>>> import numpy as np
>>> from numpy import linalg as LA
>>> np.set_printoptions(suppress=True, linewidth=160)
>>> E = np.load("m.npy")
>>> print(E)
[[4. 1. 0.]
 [0. 4. 1.]
 [0. 0. 4.]]
>>> # triangular
>>> P = np.triu(np.array([[-2, -3, 1], [0, -2, -3], [1, 1, 0]]), 1) + np.eye(3)
>>> M2 = P @ E @ LA.inv(P)
>>> print(np.trace(M2), np.trace(E))
12.0 12.0
>>> print(round(float(LA.det(M2)), 1))
64.0
>>> print(np.poly(M2))
[  1. -12.  48. -64.]
>>> M = np.loadtxt("mat.csv", delimiter=",")
>>> print(M)
[[1. 0. 0. 0. 0. 0. 0.]
 [2. 1. 0. 0. 0. 0. 0.]
 [3. 3. 1. 0. 0. 0. 0.]
 [3. 4. 2. 1. 0. 0. 0.]
 [5. 1. 1. 5. 1. 0. 0.]
 [4. 5. 4. 0. 2. 1. 0.]
 [2. 4. 3. 5. 3. 2. 1.]]
>>> print(M @ M)
[[ 1.  0.  0.  0.  0.  0.  0.]
 [ 4.  1.  0.  0.  0.  0.  0.]
 [12.  6.  1.  0.  0.  0.  0.]
 [20. 14.  4.  1.  0.  0.  0.]
 [30. 25. 12. 10.  1.  0.  0.]
 [40. 24. 10. 10.  4.  1.  0.]
 [59. 50. 27. 25. 10.  4.  1.]]
>>> print(np.prod(np.diag(M)), round(float(LA.det(M)), 1))
1.0 1.0
>>> vec = np.array([-4, -2, 5, -4, -3, -5, 4])
>>> target = M @ vec
>>> print(target)
[ -4. -10. -13. -14. -40. -17. -36.]
>>> print(np.round(LA.solve(M, M[:, 2]), 1) + 0)
[0. 0. 1. 0. 0. 0. 0.]
>>> print(np.round(LA.solve(M, -1 * target), 1))
[ 4.  2. -5.  4.  3.  5. -4.]
>>> print(LA.matrix_rank(M))
7
>>> print(M - M[0])
[[0. 0. 0. 0. 0. 0. 0.]
 [1. 1. 0. 0. 0. 0. 0.]
 [2. 3. 1. 0. 0. 0. 0.]
 [2. 4. 2. 1. 0. 0. 0.]
 [4. 1. 1. 5. 1. 0. 0.]
 [3. 5. 4. 0. 2. 1. 0.]
 [1. 4. 3. 5. 3. 2. 1.]]
>>> print(M.sum(axis=0))
[20. 18. 11. 11.  6.  3.  1.]
>>> print(np.count_nonzero(M))
27
>>> print(np.diff(M, axis=0))
[[ 1.  1.  0.  0.  0.  0.  0.]
 [ 1.  2.  1.  0.  0.  0.  0.]
 [ 0.  1.  1.  1.  0.  0.  0.]
 [ 2. -3. -1.  4.  1.  0.  0.]
 [-1.  4.  3. -5.  1.  1.  0.]
 [-2. -1. -1.  5.  1.  1.  1.]]
>>> print(np.round(M.mean(axis=0), 1))
[2.9 2.6 1.6 1.6 0.9 0.4 0.1]
>>> data = np.load("test18.npy")
>>> print(data)
[[-2.  3.  0.  0.  0.  0.]
 [ 3. -3.  3.  0.  0.  0.]
 [ 0.  3. -3.  3.  0.  0.]
 [ 0.  0.  3. -2.  3.  0.]
 [ 0.  0.  0.  3.  0.  3.]
 [ 0.  0.  0.  0.  3. -3.]]
>>> # symmetric, so the eigenvalues are real
>>> vec = np.array([5, 2, 1, -4, 6, -7])
>>> h = np.maximum(data @ vec, 0)
>>> print(data * (h > 1e-9)[:, None])
[[-0.  0.  0.  0.  0.  0.]
 [ 3. -3.  3.  0.  0.  0.]
 [ 0.  0. -0.  0.  0.  0.]
 [ 0.  0.  3. -2.  3.  0.]
 [ 0.  0.  0.  0.  0.  0.]
 [ 0.  0.  0.  0.  3. -3.]]
>>> print(np.maximum(data @ vec, 0) - np.maximum(-data @ vec, 0))
[ -4.  12.  -9.  29. -33.  39.]
